In [1]: import numpy as np

In [2]: np.set_printoptions(precision=2, suppress=True, linewidth=100, floatmode="fixed")

In [3]: W0 = np.load("layer9.npy")

In [4]: W0
Out[4]: 
array([[ 1,  1,  1,  1, -1, -1, -1, -1],
       [ 1, -1, -1,  1, -1,  1,  1, -1],
       [ 1,  1,  1,  1,  1,  1,  1,  1],
       [ 1,  1, -1, -1, -1, -1,  1,  1],
       [ 1,  1, -1, -1,  1,  1, -1, -1]])

In [5]: W0.mean(axis=0)
Out[5]: array([ 1.00,  0.60, -0.20,  0.20, -0.20,  0.20,  0.20, -0.20])

In [6]: round(float(np.linalg.norm(W0)), 2)
Out[6]: 6.32

In [7]: np.diff(W0, axis=0)
Out[7]: 
array([[ 0, -2, -2,  0,  0,  2,  2,  0],
       [ 0,  2,  2,  0,  2,  0,  0,  2],
       [ 0,  0, -2, -2, -2, -2,  0,  0],
       [ 0,  0,  0,  0,  2,  2, -2, -2]])

In [8]: np.linalg.svd(W0, compute_uv=False)
Out[8]: array([2.83, 2.83, 2.83, 2.83, 2.83])

In [9]: W0.shape
Out[9]: (5, 8)

In [10]: W0.sum(axis=1)
Out[10]: array([0, 0, 8, 0, 0])

In [11]: M2 = W0 / np.sqrt((W0 ** 2).mean(axis=1, keepdims=True))

In [12]: W0 - W0.mean(axis=1, keepdims=True)
Out[12]: 
array([[ 1.00,  1.00,  1.00,  1.00, -1.00, -1.00, -1.00, -1.00],
       [ 1.00, -1.00, -1.00,  1.00, -1.00,  1.00,  1.00, -1.00],
       [ 0.00,  0.00,  0.00,  0.00,  0.00,  0.00,  0.00,  0.00],
       [ 1.00,  1.00, -1.00, -1.00, -1.00, -1.00,  1.00,  1.00],
       [ 1.00,  1.00, -1.00, -1.00,  1.00,  1.00, -1.00, -1.00]])

In [13]: np.linalg.matrix_rank(W0 - W0.mean(axis=1, keepdims=True))
Out[13]: np.int64(4)

In [14]: Uu, s, vt = np.linalg.svd(W0, full_matrices=False)

In [15]: s
Out[15]: array([2.83, 2.83, 2.83, 2.83, 2.83])

In [16]: (s > 1e-8).sum()
Out[16]: np.int64(5)

In [17]: s / s[0]
Out[17]: array([1.00, 1.00, 1.00, 1.00, 1.00])

In [18]: W2 = np.array([[0, 0, 7, 1, 4, 3],
    ...:     [3, 9, 7, 0, 2, 8],
    ...:     [2, 7, 1, 6, 4, 3],
    ...:     [1, 2, 8, 8, 8, 6],
    ...:     [9, 9, 4, 1, 7, 9],
    ...:     [3, 3, 8, 5, 9, 4]])

In [19]: rng = np.random.default_rng(248116)

In [20]: J = (rng.random((19, 6)) < 0.25) @ W2

In [21]: J
Out[21]: 
array([[ 0,  0,  0,  0,  0,  0],
       [ 2,  7,  1,  6,  4,  3],
       [ 0,  0,  7,  1,  4,  3],
       [ 3,  3,  8,  5,  9,  4],
       [ 0,  0,  0,  0,  0,  0],
       [ 3,  3, 15,  6, 13,  7],
       [ 3,  3,  8,  5,  9,  4],
       [ 5, 16,  8,  6,  6, 11],
       [12, 18, 11,  1,  9, 17],
       [ 0,  0,  7,  1,  4,  3],
       [ 3,  3,  8,  5,  9,  4],
       [ 0,  0,  0,  0,  0,  0],
       [12, 18, 20, 16, 23, 21],
       [ 0,  0,  0,  0,  0,  0],
       [ 3,  9, 14,  1,  6, 11],
       [ 0,  0,  0,  0,  0,  0],
       [ 0,  0,  0,  0,  0,  0],
       [12, 12, 12,  6, 16, 13],
       [ 3,  9,  9, 14, 12,  9]])

In [22]: dist = np.linalg.norm(J[:, None] - J[None], axis=-1)

In [23]: np.flatnonzero(dist[13] < dist.mean() / 2)
Out[23]: array([ 0,  4, 11, 13, 15, 16])

In [24]: dist.mean(axis=1).argmax()
Out[24]: np.int64(12)

In [25]: dist[:5, :5]
Out[25]: 
array([[ 0.00, 10.72,  8.66, 14.28,  0.00],
       [10.72,  0.00, 10.68,  9.64, 10.72],
       [ 8.66, 10.68,  0.00,  7.81,  8.66],
       [14.28,  9.64,  7.81,  0.00, 14.28],
       [ 0.00, 10.72,  8.66, 14.28,  0.00]])

In [26]: np.linalg.matrix_rank(dist ** 2)
Out[26]: np.int64(8)

In [27]: cen = J - J.mean(axis=0)

In [28]: Uu, s, vt = np.linalg.svd(cen, full_matrices=False)

In [29]: np.round(s ** 2 / (s ** 2).sum(), 2) + 0
Out[29]: array([0.83, 0.10, 0.05, 0.02, 0.00, 0.00])

In [30]: np.linalg.matrix_rank(cen)
Out[30]: np.int64(6)

In [31]: np.abs(vt[-1])
Out[31]: array([0.59, 0.14, 0.35, 0.37, 0.57, 0.22])

In [32]: (np.sign(Uu[:, 0]) == np.sign(Uu[0, 0])).astype(int)
Out[32]: array([1, 1, 1, 0, 1, 0, 0, 0, 0, 1, 0, 1, 0, 1, 0, 1, 1, 0, 0])

In [33]: vt[0] * np.sign(vt[0, np.abs(vt[0]).argmax()])
Out[33]: array([0.30, 0.45, 0.43, 0.28, 0.46, 0.48])

In [34]: np.round((s ** 2).sum() ** 2 / (s ** 4).sum(), 2)
Out[34]: np.float64(1.44)

In [35]: np.abs(vt[0]).argmax()
Out[35]: np.int64(5)

In [36]: data = np.loadtxt("sample11.csv", delimiter=",")

In [37]: data
Out[37]: 
array([[-0.33,  5.07, -3.90, -1.17],
       [ 0.81, -4.77,  3.39,  1.41],
       [-2.69,  1.88, -0.10, -1.82],
       [ 1.05, -1.07,  0.30,  0.78],
       [ 1.82, -4.21,  2.39,  1.79],
       [ 2.30, -3.89,  1.89,  2.05],
       [ 0.70, -3.11,  2.10,  1.01],
       [ 1.71, -2.49,  1.09,  1.41],
       [ 0.02, -0.03,  0.00,  0.00],
       [-0.22,  3.40, -2.62, -0.79],
       [-1.21,  2.77, -1.63, -1.19],
       [-2.68,  1.85, -0.12, -1.76],
       [-1.54, -0.90,  1.49, -0.60],
       [-0.20,  3.39, -2.64, -0.81],
       [-0.99, -0.61,  0.96, -0.41],
       [-1.19,  2.83, -1.62, -1.19],
       [-1.61,  0.81,  0.18, -1.02],
       [ 1.60, -0.79, -0.17,  1.01],
       [ 1.81, -4.19,  2.42,  1.82],
       [ 0.40,  1.98, -1.81, -0.21],
       [ 2.27, -3.89,  1.91,  1.96],
       [ 0.30, -5.10,  3.94,  1.24],
       [-0.64,  1.41, -0.82, -0.55],
       [ 1.80, -4.19,  2.38,  1.81],
       [ 1.04,  0.58, -1.00,  0.41]])

In [38]: u, v = data[20], data[23]

In [39]: round(float(u @ u), 2)
Out[39]: 27.77

In [40]: pr = (u @ v) / (u @ u) * u

In [41]: np.linalg.matrix_rank(np.outer(u, v))
Out[41]: np.int64(1)

In [42]: pr
Out[42]: array([ 2.33, -3.99,  1.96,  2.01])

In [43]: np.round(np.linalg.norm(u + v) ** 2 + np.linalg.norm(u - v) ** 2, 2)
Out[43]: np.float64(115.02)

In [44]: round(float((v - pr) @ u), 2)
Out[44]: 0.0

In [45]: v - pr
Out[45]: array([-0.53, -0.20,  0.42, -0.20])

In [46]: cen = data - data.mean(axis=0)

In [47]: Uu, s, vt = np.linalg.svd(cen, full_matrices=False)

In [48]: (np.sign(Uu[:, 0]) == np.sign(Uu[0, 0])).astype(int)
Out[48]: array([1, 0, 1, 0, 0, 0, 0, 0, 1, 1, 1, 1, 0, 1, 1, 1, 1, 0, 0, 1, 0, 0, 1, 0, 1])

In [49]: np.abs(vt[-1])
Out[49]: array([0.41, 0.56, 0.72, 0.07])

In [50]: np.round(cen.mean(axis=0), 2) + 0
Out[50]: array([0.00, 0.00, 0.00, 0.00])

In [51]: u = np.array([-5, 0])

In [52]: np.polyval(u, data[15])
Out[52]: array([  5.95, -14.15,   8.10,   5.95])

In [53]: np.cross(data[15, :3], data[2, :3])
Out[53]: array([2.76, 4.24, 5.38])

In [54]: np.correlate(data[15], data[2], "full")
Out[54]: array([  2.17,  -5.03,   0.43,  10.85, -10.54,   2.12,   3.20])

In [55]: Uu, s, vt = np.linalg.svd(data)

In [56]: s
Out[56]: array([19.41,  6.71,  0.11,  0.09])

In [57]: np.argmax(s[:-1] / (s[1:] + 1e-6)) + 1
Out[57]: np.int64(2)

In [58]: M2 = Uu[:, :2] @ np.diag(s[:2]) @ vt[:2]

In [59]: np.linalg.matrix_rank(M2)
Out[59]: np.int64(2)

In [60]: round(np.abs(data - M2).max(), 2)
Out[60]: np.float64(0.06)

In [61]: round(float(np.linalg.norm(data - M2, 2)), 2), round(s[2], 2)
Out[61]: (0.11, np.float64(0.11))

In [62]: np.linalg.matrix_rank(data, rtol=0.05)
Out[62]: np.int64(2)

In [63]: lab = data[:, 0] > np.median(data[:, 0])

In [64]: u = data[lab].mean(axis=0) - data[~lab].mean(axis=0)

In [65]: lab.astype(int)
Out[65]: array([0, 1, 0, 1, 1, 1, 1, 1, 0, 0, 0, 0, 0, 0, 0, 0, 0, 1, 1, 1, 1, 0, 0, 1, 1])

In [66]: (((data - data.mean(axis=0)) @ u > 0) == lab).mean()
Out[66]: np.float64(0.88)

In [67]: u
Out[67]: array([ 2.44, -3.79,  1.77,  2.05])

In [68]: E = np.diag(np.array([-1, 1, 1, -5, -1, 1, 3, -4, 0]))

In [69]: E
Out[69]: 
array([[-1,  0,  0,  0,  0,  0,  0,  0,  0],
       [ 0,  1,  0,  0,  0,  0,  0,  0,  0],
       [ 0,  0,  1,  0,  0,  0,  0,  0,  0],
       [ 0,  0,  0, -5,  0,  0,  0,  0,  0],
       [ 0,  0,  0,  0, -1,  0,  0,  0,  0],
       [ 0,  0,  0,  0,  0,  1,  0,  0,  0],
       [ 0,  0,  0,  0,  0,  0,  3,  0,  0],
       [ 0,  0,  0,  0,  0,  0,  0, -4,  0],
       [ 0,  0,  0,  0,  0,  0,  0,  0,  0]])

In [70]: rank = np.linalg.matrix_rank(E)

In [71]: rank
Out[71]: np.int64(8)

In [72]: null = np.linalg.svd(E)[2][rank:].T

In [73]: null @ null.T
Out[73]: 
array([[0.00, 0.00, 0.00, 0.00, 0.00, 0.00, 0.00, 0.00, 0.00],
       [0.00, 0.00, 0.00, 0.00, 0.00, 0.00, 0.00, 0.00, 0.00],
       [0.00, 0.00, 0.00, 0.00, 0.00, 0.00, 0.00, 0.00, 0.00],
       [0.00, 0.00, 0.00, 0.00, 0.00, 0.00, 0.00, 0.00, 0.00],
       [0.00, 0.00, 0.00, 0.00, 0.00, 0.00, 0.00, 0.00, 0.00],
       [0.00, 0.00, 0.00, 0.00, 0.00, 0.00, 0.00, 0.00, 0.00],
       [0.00, 0.00, 0.00, 0.00, 0.00, 0.00, 0.00, 0.00, 0.00],
       [0.00, 0.00, 0.00, 0.00, 0.00, 0.00, 0.00, 0.00, 0.00],
       [0.00, 0.00, 0.00, 0.00, 0.00, 0.00, 0.00, 0.00, 1.00]])

In [74]: [int(np.linalg.matrix_rank(E[:, :j + 1])) for j in range(9)]
Out[74]: [1, 2, 3, 4, 5, 6, 7, 8, 8]

In [75]: E @ null
Out[75]: 
array([[0.00],
       [0.00],
       [0.00],
       [0.00],
       [0.00],
       [0.00],
       [0.00],
       [0.00],
       [0.00]])

In [76]: [int(np.linalg.matrix_rank(E[:i])) for i in range(1, len(E) + 1)]
Out[76]: [1, 2, 3, 4, 5, 6, 7, 8, 8]

In [77]: null[:, 0] / null[np.abs(null[:, 0]).round(6).argmax(), 0]
Out[77]: array([0.00, 0.00, 0.00, 0.00, 0.00, 0.00, 0.00, 0.00, 1.00])

In [78]: np.linalg.matrix_rank(E.T @ E), np.linalg.matrix_rank(E @ E.T)
Out[78]: (np.int64(8), np.int64(8))

In [79]: np.linalg.cond(E) > 100
Out[79]: np.True_

In [80]: np.argsort(-np.linalg.norm(E, axis=0).round(6), kind="stable")[:3]
Out[80]: array([3, 7, 6])

In [81]: np.round(np.linalg.norm(E, 2) / np.linalg.norm(E), 2)
Out[81]: np.float64(0.67)

In [82]: [round(float(x), 2) for x in np.linalg.svd(E, compute_uv=False)[:3]]
Out[82]: [5.0, 4.0, 3.0]

In [83]: W2 = np.array([[-2, -1, 0, 2, 1, 1, 0, -1],
    ...:     [0, 1, -2, -2, 1, -2, 1, 1],
    ...:     [1, 1, 0, -2, -2, 2, 1, 2]])

In [84]: A = np.repeat(W2, 37 // 3, axis=0)

In [85]: A = A + 0.3 * rng.normal(size=A.shape)

In [86]: A
Out[86]: 
array([[-2.45, -0.91,  0.07,  1.47,  1.16,  0.98, -0.12, -0.70],
       [-1.91, -1.11, -0.46,  2.31,  0.71,  0.96,  0.16, -1.49],
       [-1.68, -1.62, -0.50,  2.32,  0.81,  1.00,  0.52, -1.26],
       [-1.53, -0.93, -0.16,  2.33,  1.41,  0.94,  0.27, -0.71],
       [-2.30, -0.84,  0.02,  2.26,  1.20,  1.65, -0.01, -1.00],
       [-1.73, -1.19,  0.44,  1.91,  1.05,  1.03, -0.34, -0.62],
       [-2.11, -1.05, -0.71,  2.50,  0.62,  1.12,  0.28, -0.81],
       [-1.79, -1.09,  0.37,  1.79,  0.51,  0.34, -0.14, -0.93],
       [-2.32, -0.91,  0.21,  1.90,  0.94,  0.87,  0.28, -1.20],
       [-1.61, -0.83,  0.58,  2.28,  1.32,  1.27, -0.13, -0.97],
       [-1.93, -0.63, -0.27,  1.67,  1.25,  1.20, -0.12, -1.14],
       [-1.98, -1.36, -0.37,  2.02,  1.06,  0.65, -0.18, -0.72],
       [-0.34,  0.65, -1.76, -1.93,  0.76, -2.11,  1.15,  1.58],
       [-0.39,  1.55, -1.59, -2.12,  0.34, -2.29,  0.80,  0.44],
       [ 0.02,  1.43, -1.98, -1.73,  0.78, -2.17,  0.87,  0.63],
       [-0.10,  0.89, -1.37, -2.72,  0.83, -2.46,  1.44,  1.21],
       [-0.40,  0.56, -1.61, -2.49,  1.41, -2.39,  0.74,  1.33],
       [-0.79,  0.97, -2.10, -1.75,  1.69, -1.65,  0.82,  0.85],
       [-0.67,  0.89, -1.71, -2.62,  1.24, -2.03,  1.21,  0.86],
       [-0.11,  0.85, -2.79, -1.78,  1.33, -2.23,  1.09,  0.84],
       [ 0.08,  1.21, -1.84, -1.83,  1.07, -1.70,  0.92,  0.85],
       [ 0.47,  1.34, -1.92, -2.33,  1.00, -2.29,  0.92,  1.17],
       [ 0.19,  1.35, -2.26, -1.90,  1.31, -1.81,  0.98,  0.95],
       [ 0.20,  1.37, -1.60, -2.13,  1.17, -2.37,  0.55,  0.94],
       [ 1.22,  1.21, -0.03, -1.78, -2.54,  2.02,  1.11,  1.92],
       [ 1.05,  1.16,  0.51, -2.06, -1.90,  2.65,  1.51,  2.40],
       [ 1.05,  1.22, -0.02, -2.31, -1.91,  2.34,  0.48,  2.74],
       [ 1.27,  0.40, -0.15, -2.27, -2.01,  2.45,  1.13,  1.92],
       [ 0.98,  0.44,  0.74, -2.09, -1.17,  1.78,  0.87,  2.10],
       [ 0.96,  1.18, -0.22, -1.96, -1.29,  1.51,  0.78,  2.11],
       [ 1.09,  0.80,  0.22, -2.31, -2.12,  2.02,  1.34,  2.11],
       [ 1.49,  0.80, -0.29, -1.94, -2.10,  2.05,  0.43,  2.32],
       [ 1.28,  1.18,  0.56, -1.93, -2.14,  2.15,  1.18,  2.10],
       [ 1.02,  0.61,  0.28, -1.70, -2.16,  2.04,  0.80,  2.62],
       [ 1.01,  0.84,  0.61, -2.21, -2.04,  1.61,  0.83,  1.88],
       [ 1.10,  0.87,  0.02, -2.06, -1.92,  1.92,  1.23,  1.93]])

In [87]: lab = A[:, 7] > np.median(A[:, 7])

In [88]: u = A[lab].mean(axis=0) - A[~lab].mean(axis=0)

In [89]: lab.astype(int)
Out[89]: 
array([0, 0, 0, 0, 0, 0, 0, 0, 0, 0, 0, 0, 1, 0, 0, 1, 1, 0, 0, 0, 0, 1, 1, 1, 1, 1, 1, 1, 1, 1, 1,
       1, 1, 1, 1, 1])

In [90]: ((A - A.mean(axis=0)) @ u > 0).astype(int)
Out[90]: 
array([0, 0, 0, 0, 0, 0, 0, 0, 0, 0, 0, 0, 1, 1, 1, 1, 1, 0, 1, 1, 1, 1, 1, 1, 1, 1, 1, 1, 1, 1, 1,
       1, 1, 1, 1, 1])

In [91]: u
Out[91]: array([ 2.15,  1.25,  0.25, -2.84, -1.96,  0.62,  0.63,  2.24])
